$ python3 -q
>>> import numpy as np
>>> import numpy.linalg as la
>>> np.set_printoptions(precision=1, suppress=True, linewidth=120, floatmode="fixed")
>>> data = np.load("run19.npy")
>>> print(data)
[[ 30  13   4  37   7 -19  16  26  24 -15]
 [ 13  15  -1  16   3   2   9  10  12   9]
 [  4  -1   9  14   0   1  -5   8  -4  -7]
 [ 37  16  14  58  11 -19  18  42  20 -16]
 [  7   3   0  11   9 -12  17  16   3   3]
 [-19   2   1 -19 -12  35 -25 -24 -16  20]
 [ 16   9  -5  18  17 -25  36  28  13   7]
 [ 26  10   8  42  16 -24  28  40  12  -6]
 [ 24  12  -4  20   3 -16  13  12  27 -12]
 [-15   9  -7 -16   3  20   7  -6 -12  39]]
>>> evals, evecs = la.eigvalsh(data)
Traceback (most recent call last):
  File "<python-input-5>", line 1, in <module>
    evals, evecs = la.eigvalsh(data)
    ^^^^^^^^^^^^
ValueError: too many values to unpack (expected 2)
>>> evals, evecs = la.eigh(data)
>>> print(np.round(evecs @ np.diag(evals) @ evecs.T, 1) + 0)
[[ 30.0  13.0   4.0  37.0   7.0 -19.0  16.0  26.0  24.0 -15.0]
 [ 13.0  15.0  -1.0  16.0   3.0   2.0   9.0  10.0  12.0   9.0]
 [  4.0  -1.0   9.0  14.0   0.0   1.0  -5.0   8.0  -4.0  -7.0]
 [ 37.0  16.0  14.0  58.0  11.0 -19.0  18.0  42.0  20.0 -16.0]
 [  7.0   3.0   0.0  11.0   9.0 -12.0  17.0  16.0   3.0   3.0]
 [-19.0   2.0   1.0 -19.0 -12.0  35.0 -25.0 -24.0 -16.0  20.0]
 [ 16.0   9.0  -5.0  18.0  17.0 -25.0  36.0  28.0  13.0   7.0]
 [ 26.0  10.0   8.0  42.0  16.0 -24.0  28.0  40.0  12.0  -6.0]
 [ 24.0  12.0  -4.0  20.0   3.0 -16.0  13.0  12.0  27.0 -12.0]
 [-15.0   9.0  -7.0 -16.0   3.0  20.0   7.0  -6.0 -12.0  39.0]]
>>> print(evals.sum(), np.trace(data))
298.0 298
>>> print(np.round(evecs.T @ data @ evecs, 1) + 0)
[[  0.0   0.0   0.0   0.0   0.0   0.0   0.0   0.0   0.0   0.0]
 [  0.0   0.0   0.0   0.0   0.0   0.0   0.0   0.0   0.0   0.0]
 [  0.0   0.0   0.0   0.0   0.0   0.0   0.0   0.0   0.0   0.0]
 [  0.0   0.0   0.0   0.0   0.0   0.0   0.0   0.0   0.0   0.0]
 [  0.0   0.0   0.0   0.0   0.0   0.0   0.0   0.0   0.0   0.0]
 [  0.0   0.0   0.0   0.0   0.0   0.0   0.0   0.0   0.0   0.0]
 [  0.0   0.0   0.0   0.0   0.0   0.0  30.1   0.0   0.0   0.0]
 [  0.0   0.0   0.0   0.0   0.0   0.0   0.0  41.8   0.0   0.0]
 [  0.0   0.0   0.0   0.0   0.0   0.0   0.0   0.0  56.0   0.0]
 [  0.0   0.0   0.0   0.0   0.0   0.0   0.0   0.0   0.0 170.0]]
>>> print(evals.round(1) + 0)
[  0.0   0.0   0.0   0.0   0.0   0.0  30.1  41.8  56.0 170.0]
>>> A = np.array([[-2.0, 0.0, 0.0, 0.0, -3.0, -3.0, -3.0],
...     [0.0, -2.0, 0.0, 0.0, 0.0, 0.0, 0.0],
...     [0.0, 0.0, -2.0, -3.0, 0.0, 0.0, 0.0],
...     [0.0, 0.0, -3.0, -2.0, 0.0, 0.0, 0.0],
...     [-3.0, 0.0, 0.0, 0.0, -2.0, -3.0, -3.0],
...     [-3.0, 0.0, 0.0, 0.0, -3.0, -2.0, -3.0],
...     [-3.0, 0.0, 0.0, 0.0, -3.0, -3.0, -2.0]])
>>> print(np.flatnonzero(la.matrix_power((A != 0) + (A.T != 0) + np.eye(7), 7)[3]))
[2 3]
>>> print(np.sort(la.eigvals(A).real))
[-11.0  -5.0  -2.0   1.0   1.0   1.0   1.0]
>>> print([round(float(la.det(A[:i, :i])), 2) + 0 for i in range(1, 8)])
[-2.0, 4.0, -8.0, -20.0, -50.0, -80.0, -110.0]
>>> print(np.round(la.eigvalsh(A).min(), 1))
-11.0
>>> Y = A[0, 0] * A[1:] - np.outer(A[1:, 0], A[0])
>>> print(Y)
[[ 0.0  4.0 -0.0 -0.0  0.0  0.0  0.0]
 [ 0.0 -0.0  4.0  6.0  0.0  0.0  0.0]
 [ 0.0 -0.0  6.0  4.0  0.0  0.0  0.0]
 [ 0.0  0.0  0.0  0.0 -5.0 -3.0 -3.0]
 [ 0.0  0.0  0.0  0.0 -3.0 -5.0 -3.0]
 [ 0.0  0.0  0.0  0.0 -3.0 -3.0 -5.0]]
>>> print(np.flatnonzero(~Y.round(6).any(axis=1)))
[]
>>> print(la.matrix_rank(Y), la.matrix_rank(A))
6 7
>>> print(A[:, 0] / A[0, 0])
[ 1.0 -0.0 -0.0 -0.0  1.5  1.5  1.5]
>>> rng = np.random.default_rng(5082)
>>> Y = A + rng.integers(-2, 3, (7, 2)) @ rng.integers(-2, 3, (2, 7))
>>> print(Y)
[[ 4.0  6.0  8.0  2.0 -3.0 -7.0 -9.0]
 [ 3.0  1.0  2.0  2.0  3.0 -1.0  0.0]
 [ 2.0  2.0  2.0 -3.0 -2.0 -2.0 -4.0]
 [-2.0 -2.0 -5.0 -3.0 -1.0  1.0  1.0]
 [-6.0 -3.0 -4.0 -1.0 -2.0 -1.0  0.0]
 [-7.0 -4.0 -4.0 -2.0 -5.0  0.0 -1.0]
 [-4.0 -1.0  0.0 -1.0 -5.0 -3.0 -3.0]]
>>> print(np.round(la.svd(Y - A, compute_uv=False), 1) + 0)
[19.3  6.3  0.0  0.0  0.0  0.0  0.0]
>>> print(np.abs(Y - A).sum(axis=1))
[32.0 14.0 16.0 10.0 16.0 20.0  6.0]
>>> u, g = Y[1], Y[5]
>>> print(u @ u)
28.0
>>> pr = (u @ g) / (u @ u) * u
>>> print(pr)
[-5.6 -1.9 -3.7 -3.7 -5.6  1.9 -0.0]
>>> K = np.array([[-4, 4, -8, 2], [0, -5, 8, -3], [0, 0, 4, -6], [0, 0, 0, -5]])
>>> q, evecs = la.qr(K[:, :1])[0], la.qr(K[:, 1:])[0]
>>> sigma = la.svd(q.T @ evecs, compute_uv=False)
>>> print(np.round(la.norm(q @ q.T - evecs @ evecs.T, 2), 1))
1.0
>>> print(sigma)
[0.7]
>>> print((sigma > 0.9).sum())
0
>>> print(np.degrees(np.arccos(sigma.clip(0, 1))))
[43.5]
>>> evals, evecs = la.eig(K)
>>> print(np.sort(la.eigvals(K @ K)))
[16.0 16.0 25.0 25.0]
>>> print(np.sort(la.eigvals(la.inv(K))))
[-0.2 -0.2 -0.2  0.2]
>>> print(la.matrix_power(K - np.diag(np.diag(K)), 4))
[[0 0 0 0]
 [0 0 0 0]
 [0 0 0 0]
 [0 0 0 0]]
>>> print(np.sort(la.eigvals(K)))
[-5.0 -5.0 -4.0  4.0]
>>> print([int(la.matrix_rank(la.matrix_power(K, p))) for p in range(1, 5)])
[4, 4, 4, 4]
>>> print(K @ K)
[[ 16 -36  32  18]
 [  0  25  -8 -18]
 [  0   0  16   6]
 [  0   0   0  25]]
>>> theta = np.radians(30)
>>> R = np.eye(4)
>>> R[2, 2] = R[1, 1] = np.cos(theta)
>>> R[2, 1], R[1, 2] = -np.sin(theta), np.sin(theta)
>>> print(R)
[[ 1.0  0.0  0.0  0.0]
 [ 0.0  0.9  0.5  0.0]
 [ 0.0 -0.5  0.9  0.0]
 [ 0.0  0.0  0.0  1.0]]
>>> Y = K @ R.T
>>> print(np.allclose(la.norm(K, axis=1), la.norm(Y, axis=1)))
True
>>> print(Y)
[[-4.0 -0.5 -8.9  2.0]
 [ 0.0 -0.3  9.4 -3.0]
 [ 0.0  2.0  3.5 -6.0]
 [ 0.0  0.0  0.0 -5.0]]
>>> print(np.allclose(K @ K.T, Y @ Y.T))
True
>>> print(la.svd(K, compute_uv=False), la.svd(Y, compute_uv=False))
[14.8  6.7  2.9  1.4] [14.8  6.7  2.9  1.4]
>>> X = np.load("arr.npy")
>>> print(X)
[[-0.1 -0.2  0.3]
 [-0.1 -0.2  0.3]
 [-0.7  0.4 -1.0]
 [ 0.6  0.8 -0.5]
 [ 0.5 -0.6  1.0]
 [-0.3 -0.1 -0.6]
 [ 0.9 -0.6  1.0]
 [-0.1 -0.3  0.5]
 [-0.1  0.7 -1.0]
 [-0.6  0.0 -1.0]
 [ 0.5 -0.4  1.0]
 [ 0.3 -0.3  0.9]
 [-0.1 -0.7  1.0]
 [ 0.4 -0.2  1.0]
 [-0.2  0.2 -0.8]
 [-0.1 -0.2 -0.1]
 [-0.9 -0.5 -1.0]
 [ 0.3 -0.3  0.9]
 [-0.8 -0.2 -1.0]
 [ 0.1  0.2 -0.1]
 [-0.8  0.5 -1.0]
 [ 0.8  0.9  0.5]
 [-0.3  0.5 -1.0]
 [ 0.3 -0.5  1.0]
 [ 0.1 -0.7  1.0]
 [ 0.5 -0.4  1.0]
 [ 0.4 -0.3  1.0]
 [ 0.3 -0.4  1.0]
 [-0.6 -0.6 -0.7]
 [ 0.8 -0.4  1.0]
 [ 0.8 -0.4  1.0]
 [-0.1 -0.2  0.1]
 [ 0.6  0.6  0.7]
 [-0.4  0.6 -1.0]
 [ 0.1 -0.3  0.8]
 [-0.6  0.6 -1.0]
 [-0.5  0.1 -0.9]
 [-0.8 -0.5 -1.0]
 [ 0.6  0.2  0.9]
 [-0.1  0.3 -0.8]]
>>> C2 = np.cov(X, rowvar=False)
>>> print(C2.round(1) + 0)
[[ 0.3  0.0  0.4]
 [ 0.0  0.2 -0.2]
 [ 0.4 -0.2  0.7]]
>>> print(X.std(axis=0))
[0.5 0.4 0.9]
>>> print(np.argsort(-X.std(axis=0).round(6), kind="stable"))
[2 0 1]
>>> print(np.round(np.polyfit(X[:, 1], X[:, 2], 1), 1) + 0)
[-1.0  0.0]
>>> print(np.round(la.eigvalsh(C2)[::-1], 1) + 0)
[1.0 0.2 0.0]
>>> print(np.median(X, axis=0))
[-0.1 -0.2  0.3]
>>> W0 = np.loadtxt("m.csv", delimiter=",")
>>> print(W0)
[[0.0 1.0 0.0 0.0 0.0 0.0]
 [2.0 0.0 0.0 0.0 0.0 0.0]
 [5.0 2.0 0.0 0.0 0.0 0.0]
 [0.0 0.0 0.0 1.0 0.0 0.0]
 [0.0 0.0 2.0 0.0 0.0 0.0]
 [0.0 0.0 5.0 2.0 0.0 0.0]
 [0.0 0.0 0.0 0.0 0.0 1.0]
 [0.0 0.0 0.0 0.0 2.0 0.0]
 [0.0 0.0 0.0 0.0 5.0 2.0]]
>>> Y = np.c_[W0[:, :5] @ np.array([[3, 4, 2, 5, 1],
...     [5, 2, 4, 4, 2],
...     [1, 1, 5, 4, 3],
...     [5, 3, 1, 4, 4],
...     [1, 0, 5, 0, 4]]), np.array([-1, -2, -3, -3, -3, -1, -1, 0, -1])]
>>> print(Y)
[[ 5.0  2.0  4.0  4.0  2.0 -1.0]
 [ 6.0  8.0  4.0 10.0  2.0 -2.0]
 [25.0 24.0 18.0 33.0  9.0 -3.0]
 [ 5.0  3.0  1.0  4.0  4.0 -3.0]
 [ 2.0  2.0 10.0  8.0  6.0 -3.0]
 [15.0 11.0 27.0 28.0 23.0 -1.0]
 [ 0.0  0.0  0.0  0.0  0.0 -1.0]
 [ 2.0  0.0 10.0  0.0  8.0  0.0]
 [ 5.0  0.0 25.0  0.0 20.0 -1.0]]
>>> print(np.round(la.lstsq(W0, Y[:, 0])[0], 1) + 0)
[3.0 5.0 1.0 5.0 1.0 0.0]
>>> print(la.norm(la.qr(W0)[0].T @ Y, axis=0) ** 2 / ((Y ** 2).sum(axis=0) + 1e-12))
[1.0 1.0 1.0 1.0 1.0 0.6]
>>> evals, evecs = la.eigh(data)
>>> x = np.array([-1, -2, 1, 2, 2, -1, -2, 1, 3, 1])
>>> print((np.sign(evecs[:, -1].round(6)) == np.sign(evecs[0, -1].round(6))).astype(int))
[1 1 1 1 1 0 1 1 1 0]
>>> print(np.abs(data).sum(axis=1).max(), round(np.abs(evals).max(), 1))
251 170.0
>>> print(x @ data @ x / (x @ x), np.round(evals[0], 1), np.round(evals[-1], 1))
14.8 -0.0 170.0
>>> print(np.round(la.eigvalsh(data[1:, 1:]), 1) + 0)
[  0.0   0.0   0.0   0.0   0.0  27.0  41.0  55.2 144.7]
